In [1]: import numpy as np

In [2]: np.set_printoptions(suppress=True, linewidth=200)

In [3]: mat = np.load("x.npy")

In [4]: print(mat)
[[ 4.  2. -2.]
 [ 2.  5.  2.]
 [ 0.  0. -3.]]

In [5]: left, s, VT = np.linalg.svd(mat, full_matrices=False)

In [6]: print(np.round(s / s[0], 1))
[1.  0.7 0.2]

In [7]: print((s > 1e-8).sum())
3

In [8]: print(np.round(VT @ VT.T, 1) + 0)
[[1. 0. 0.]
 [0. 1. 0.]
 [0. 0. 1.]]

In [9]: q, _ = np.linalg.qr(np.array([[-1.5], [-0.4], [-0.9]]))

In [10]: K = q @ q.T

In [11]: print(K.round(1) + 0)
[[0.7 0.2 0.4]
 [0.2 0.  0.1]
 [0.4 0.1 0.3]]

In [12]: evals, vecs = np.linalg.eigh(K)

In [13]: x = np.array([3, 4, 1])

In [14]: print(np.round(vecs * np.maximum(evals, 0) @ vecs.T, 1) + 0)
[[0.7 0.2 0.4]
 [0.2 0.  0.1]
 [0.4 0.1 0.3]]

In [15]: print((np.sign(vecs[:, -1].round(6)) == np.sign(vecs[0, -1].round(6))).astype(int))
[1 1 1]

In [16]: print(np.round(np.linalg.eigvalsh(K[1:, 1:]), 1) + 0)
[0.  0.3]

In [17]: print(round(np.abs(K).sum(axis=1).max(), 1), round(np.abs(evals).max(), 1))
1.3 1.0

In [18]: B = np.array([[0, 2, 3, 2], [2, 3, 2, 2], [2, 1, 0, 0], [0, 3, 1, 0]])

In [19]: W0 = np.triu(B, 1)

In [20]: print(W0)
[[0 2 3 2]
 [0 0 2 2]
 [0 0 0 0]
 [0 0 0 0]]

In [21]: print([round(float(x), 1) for x in np.linalg.svd(W0, compute_uv=False)[:3]])
[4.8, 1.2, 0.0]

In [22]: print(np.linalg.cond(W0) > 100)
True

In [23]: print(np.linalg.matrix_rank(W0, rtol=0.1))
2

In [24]: print(np.argsort(-np.linalg.norm(W0, axis=0).round(6), kind="stable")[:3])
[2 3 1]

In [25]: print(np.round(np.linalg.norm(W0, 2) / np.linalg.norm(W0), 1))
1.0

In [26]: B = np.array([[-8, 6, -2], [6, -3, -9]])

In [27]: C = np.kron(B, W0)

In [28]: print(np.round(np.linalg.norm(C, 2), 1), round(float(np.linalg.norm(B, 2) * np.linalg.norm(W0, 2)), 1))
62.1 62.1

In [29]: print(C.shape)
(8, 12)

In [30]: print(np.allclose(W0 @ W0.T, W0.T @ W0))
False

In [31]: print(round(np.abs(np.linalg.eigvals(W0)).max(), 1))
0.0

In [32]: print(W0 @ W0)
[[0 0 4 4]
 [0 0 0 0]
 [0 0 0 0]
 [0 0 0 0]]

In [33]: print(np.trace(W0))
0

In [34]: X = np.array([[2, -6, 4, -1, 3, -2],
    ...:     [0, 2, 2, 0, -1, -1],
    ...:     [-6, 6, 2, 3, -3, -1],
    ...:     [-2, 6, -4, -2, 6, -4],
    ...:     [0, -2, -2, 0, -2, -2],
    ...:     [6, -6, -2, 6, -6, -2]])

In [35]: print(X)
[[ 2 -6  4 -1  3 -2]
 [ 0  2  2  0 -1 -1]
 [-6  6  2  3 -3 -1]
 [-2  6 -4 -2  6 -4]
 [ 0 -2 -2  0 -2 -2]
 [ 6 -6 -2  6 -6 -2]]

In [36]: B = X[0, 0] * X[1:] - np.outer(X[1:, 0], X[0])

In [37]: print(B)
[[  0   4   4   0  -2  -2]
 [  0 -24  28   0  12 -14]
 [  0   0   0  -6  18 -12]
 [  0  -4  -4   0  -4  -4]
 [  0  24 -28  18 -30   8]]

In [38]: print(np.flatnonzero(~B.round(6).any(axis=1)))
[]

In [39]: print(np.linalg.matrix_rank(B), np.linalg.matrix_rank(X))
5 6

In [40]: print(X[:, 0] / X[0, 0])
[ 1.  0. -3. -1.  0.  3.]

In [41]: x = np.array([0, 1, 1, 1, 5, 2])

In [42]: print(X @ np.ones(6))
[ 0.  2.  1.  0. -8. -4.]

In [43]: print((X @ x).argmax())
3

In [44]: print(np.sign((X @ x).round(6)))
[ 1 -1 -1  1 -1 -1]

In [45]: print(np.linalg.norm(X @ x) <= np.linalg.norm(X, 2) * np.linalg.norm(x) + 1e-9)
True

In [46]: print(np.einsum("ij,j->i", X, x))
[  8  -3  -6  22 -18 -36]

In [47]: B = np.array([[2, 0, -2],
    ...:     [1, -1, 0],
    ...:     [-2, 1, 3],
    ...:     [-3, 3, -2],
    ...:     [-1, 3, 0],
    ...:     [0, -2, 3]])

In [48]: print(np.vstack([X, B.T]).shape)
(9, 6)

In [49]: print(np.einsum("ik,kj->ji", X, B))
[[-10  -1 -16  10   4  -2]
 [ 20  -1  -2  10  -2   8]
 [  4   3   9 -16 -12 -36]]

In [50]: print(np.einsum("ik,kj->ij", X, B))
[[-10  20   4]
 [ -1  -1   3]
 [-16  -2   9]
 [ 10  10 -16]
 [  4  -2 -12]
 [ -2   8 -36]]

In [51]: print(np.einsum("ij,ij->i", X, X))
[ 70  10  95 112  16 152]

In [52]: E = np.maximum(np.array([[4],
    ...:     [-2],
    ...:     [5],
    ...:     [0],
    ...:     [-1],
    ...:     [-1],
    ...:     [3],
    ...:     [-1],
    ...:     [-2],
    ...:     [-1],
    ...:     [-4],
    ...:     [2],
    ...:     [-4],
    ...:     [2],
    ...:     [-1],
    ...:     [4],
    ...:     [-5],
    ...:     [-5],
    ...:     [-3],
    ...:     [-5],
    ...:     [-4],
    ...:     [-5],
    ...:     [1],
    ...:     [2],
    ...:     [2],
    ...:     [-3],
    ...:     [-2],
    ...:     [0],
    ...:     [5]]) @ np.array([[2, -2, 2]]) + np.array([-3, 3, 3]), 0)

In [53]: print(E)
[[ 5  0 11]
 [ 0  7  0]
 [ 7  0 13]
 [ 0  3  3]
 [ 0  5  1]
 [ 0  5  1]
 [ 3  0  9]
 [ 0  5  1]
 [ 0  7  0]
 [ 0  5  1]
 [ 0 11  0]
 [ 1  0  7]
 [ 0 11  0]
 [ 1  0  7]
 [ 0  5  1]
 [ 5  0 11]
 [ 0 13  0]
 [ 0 13  0]
 [ 0  9  0]
 [ 0 13  0]
 [ 0 11  0]
 [ 0 13  0]
 [ 0  1  5]
 [ 1  0  7]
 [ 1  0  7]
 [ 0  9  0]
 [ 0  7  0]
 [ 0  3  3]
 [ 7  0 13]]

In [54]: # rows 4 and 5 are equal

In [55]: u, g = E[20], E[8]

In [56]: print(u @ u)
121

In [57]: pr = (u @ g) / (u @ u) * u

In [58]: print(np.outer(u, g))
[[ 0  0  0]
 [ 0 77  0]
 [ 0  0  0]]

In [59]: print(pr)
[0. 7. 0.]

In [60]: print((g - pr) @ u)
0.0

In [61]: print(np.linalg.matrix_rank(np.outer(u, g)))
1
